% ipython --no-banner

In [1]: import numpy as np

In [2]: np.set_printoptions(precision=2, suppress=True, linewidth=100, legacy="1.25")

In [3]: def tidy(a):
   ...:     return np.round(a, 2) + 0
   ...: 

In [4]: X = np.load("out12.npy")

In [5]: print(X)
[[ 0  0  0]
 [ 0  0  0]
 [ 3 12  9]
 [-1 -4 -3]]

In [6]: print(tidy(np.linalg.norm(X, 2) / np.linalg.norm(X)))
1.0

In [7]: print(np.linalg.matrix_rank(X, rtol=0.1))
1

In [8]: print(np.linalg.cond(X) > 100)
True

In [9]: print([round(float(x), 2) for x in np.linalg.svd(X, compute_uv=False)[:3]])
[16.12, 0.0, 0.0]

In [10]: other = np.array([[8, 2, 7], [2, 7, 9]])

In [11]: Z = np.kron(other, X)

In [12]: print(np.linalg.matrix_rank(Z))
2

In [13]: print(np.unique(X.round(6), axis=0).shape)
(3, 3)

In [14]: print(tidy(X @ np.linalg.pinv(X) @ X))
[[ 0.  0.  0.]
 [ 0.  0.  0.]
 [ 3. 12.  9.]
 [-1. -4. -3.]]

In [15]: print(np.linalg.lstsq(X[:-1].T, X[-1])[2])
1

In [16]: left, sig, vt = np.linalg.svd(X)

In [17]: print(np.argmax(sig[:-1] / (sig[1:] + 1e-6)) + 1)
1

In [18]: other = left[:, :1] @ np.diag(sig[:1]) @ vt[:1]

In [19]: print(tidy(np.linalg.norm(X - other) / np.linalg.norm(X)))
0.0

In [20]: print(np.linalg.matrix_rank(X, rtol=0.05))
1

In [21]: print(np.linalg.matrix_rank(other))
1

In [22]: r = np.linalg.matrix_rank(X)

In [23]: print(r)
1

In [24]: ns = np.linalg.svd(X)[2][r:].T

In [25]: print(np.linalg.matrix_rank(X.T @ X), np.linalg.matrix_rank(X @ X.T))
1 1

In [26]: print([int(np.linalg.matrix_rank(np.delete(X, i, axis=0))) for i in range(4)])
[1, 1, 1, 1]

In [27]: W0 = np.array([[3, 2, -3],
    ...:     [1, -2, -2],
    ...:     [0, 0, 0],
    ...:     [1, -2, -2],
    ...:     [-1, -3, -1],
    ...:     [0, 0, 0],
    ...:     [3, 2, -3],
    ...:     [3, 2, -3],
    ...:     [-2, -1, 1],
    ...:     [0, 0, 0],
    ...:     [0, 0, 0],
    ...:     [-2, -1, 1],
    ...:     [0, 0, 0],
    ...:     [-1, -3, -1],
    ...:     [0, 0, 0],
    ...:     [1, -2, -2],
    ...:     [1, -2, -2],
    ...:     [0, 0, 0],
    ...:     [3, 2, -3]])

In [28]: D = np.linalg.norm(W0[:, None] - W0[None], axis=-1)

In [29]: print((D + 1e9 * np.eye(19)).round(6).argmin(axis=1))
[ 6  3  5  1 13  2  0  0 11  2  2  8  2  4  2  1  1  2  0]

In [30]: print(tidy(np.linalg.norm(W0, axis=1)))
[4.69 3.   0.   3.   3.32 0.   4.69 4.69 2.45 0.   0.   2.45 0.   3.32 0.   3.   3.   0.   4.69]

In [31]: print(tidy(D[:5, :5]))
[[0.   4.58 4.69 4.58 6.71]
 [4.58 0.   3.   0.   2.45]
 [4.69 3.   0.   3.   3.32]
 [4.58 0.   3.   0.   2.45]
 [6.71 2.45 3.32 2.45 0.  ]]

In [32]: Z = W0[[14, 8]].astype(float)

In [33]: for _ in range(6):
    ...:     labels = np.linalg.norm(W0[:, None] - Z, axis=-1).argmin(axis=1)
    ...:     Z = np.array([W0[labels == j].mean(axis=0) for j in range(2)])
    ...: 

In [34]: print(labels)
[0 0 0 0 1 0 0 0 1 0 0 1 0 1 0 0 0 0 0]

In [35]: print(np.bincount(labels))
[15  4]

In [36]: print(tidy(Z[1] - Z[0]))
[-2.57 -2.    1.33]

In [37]: print(tidy(Z))
[[ 1.07  0.   -1.33]
 [-1.5  -2.    0.  ]]
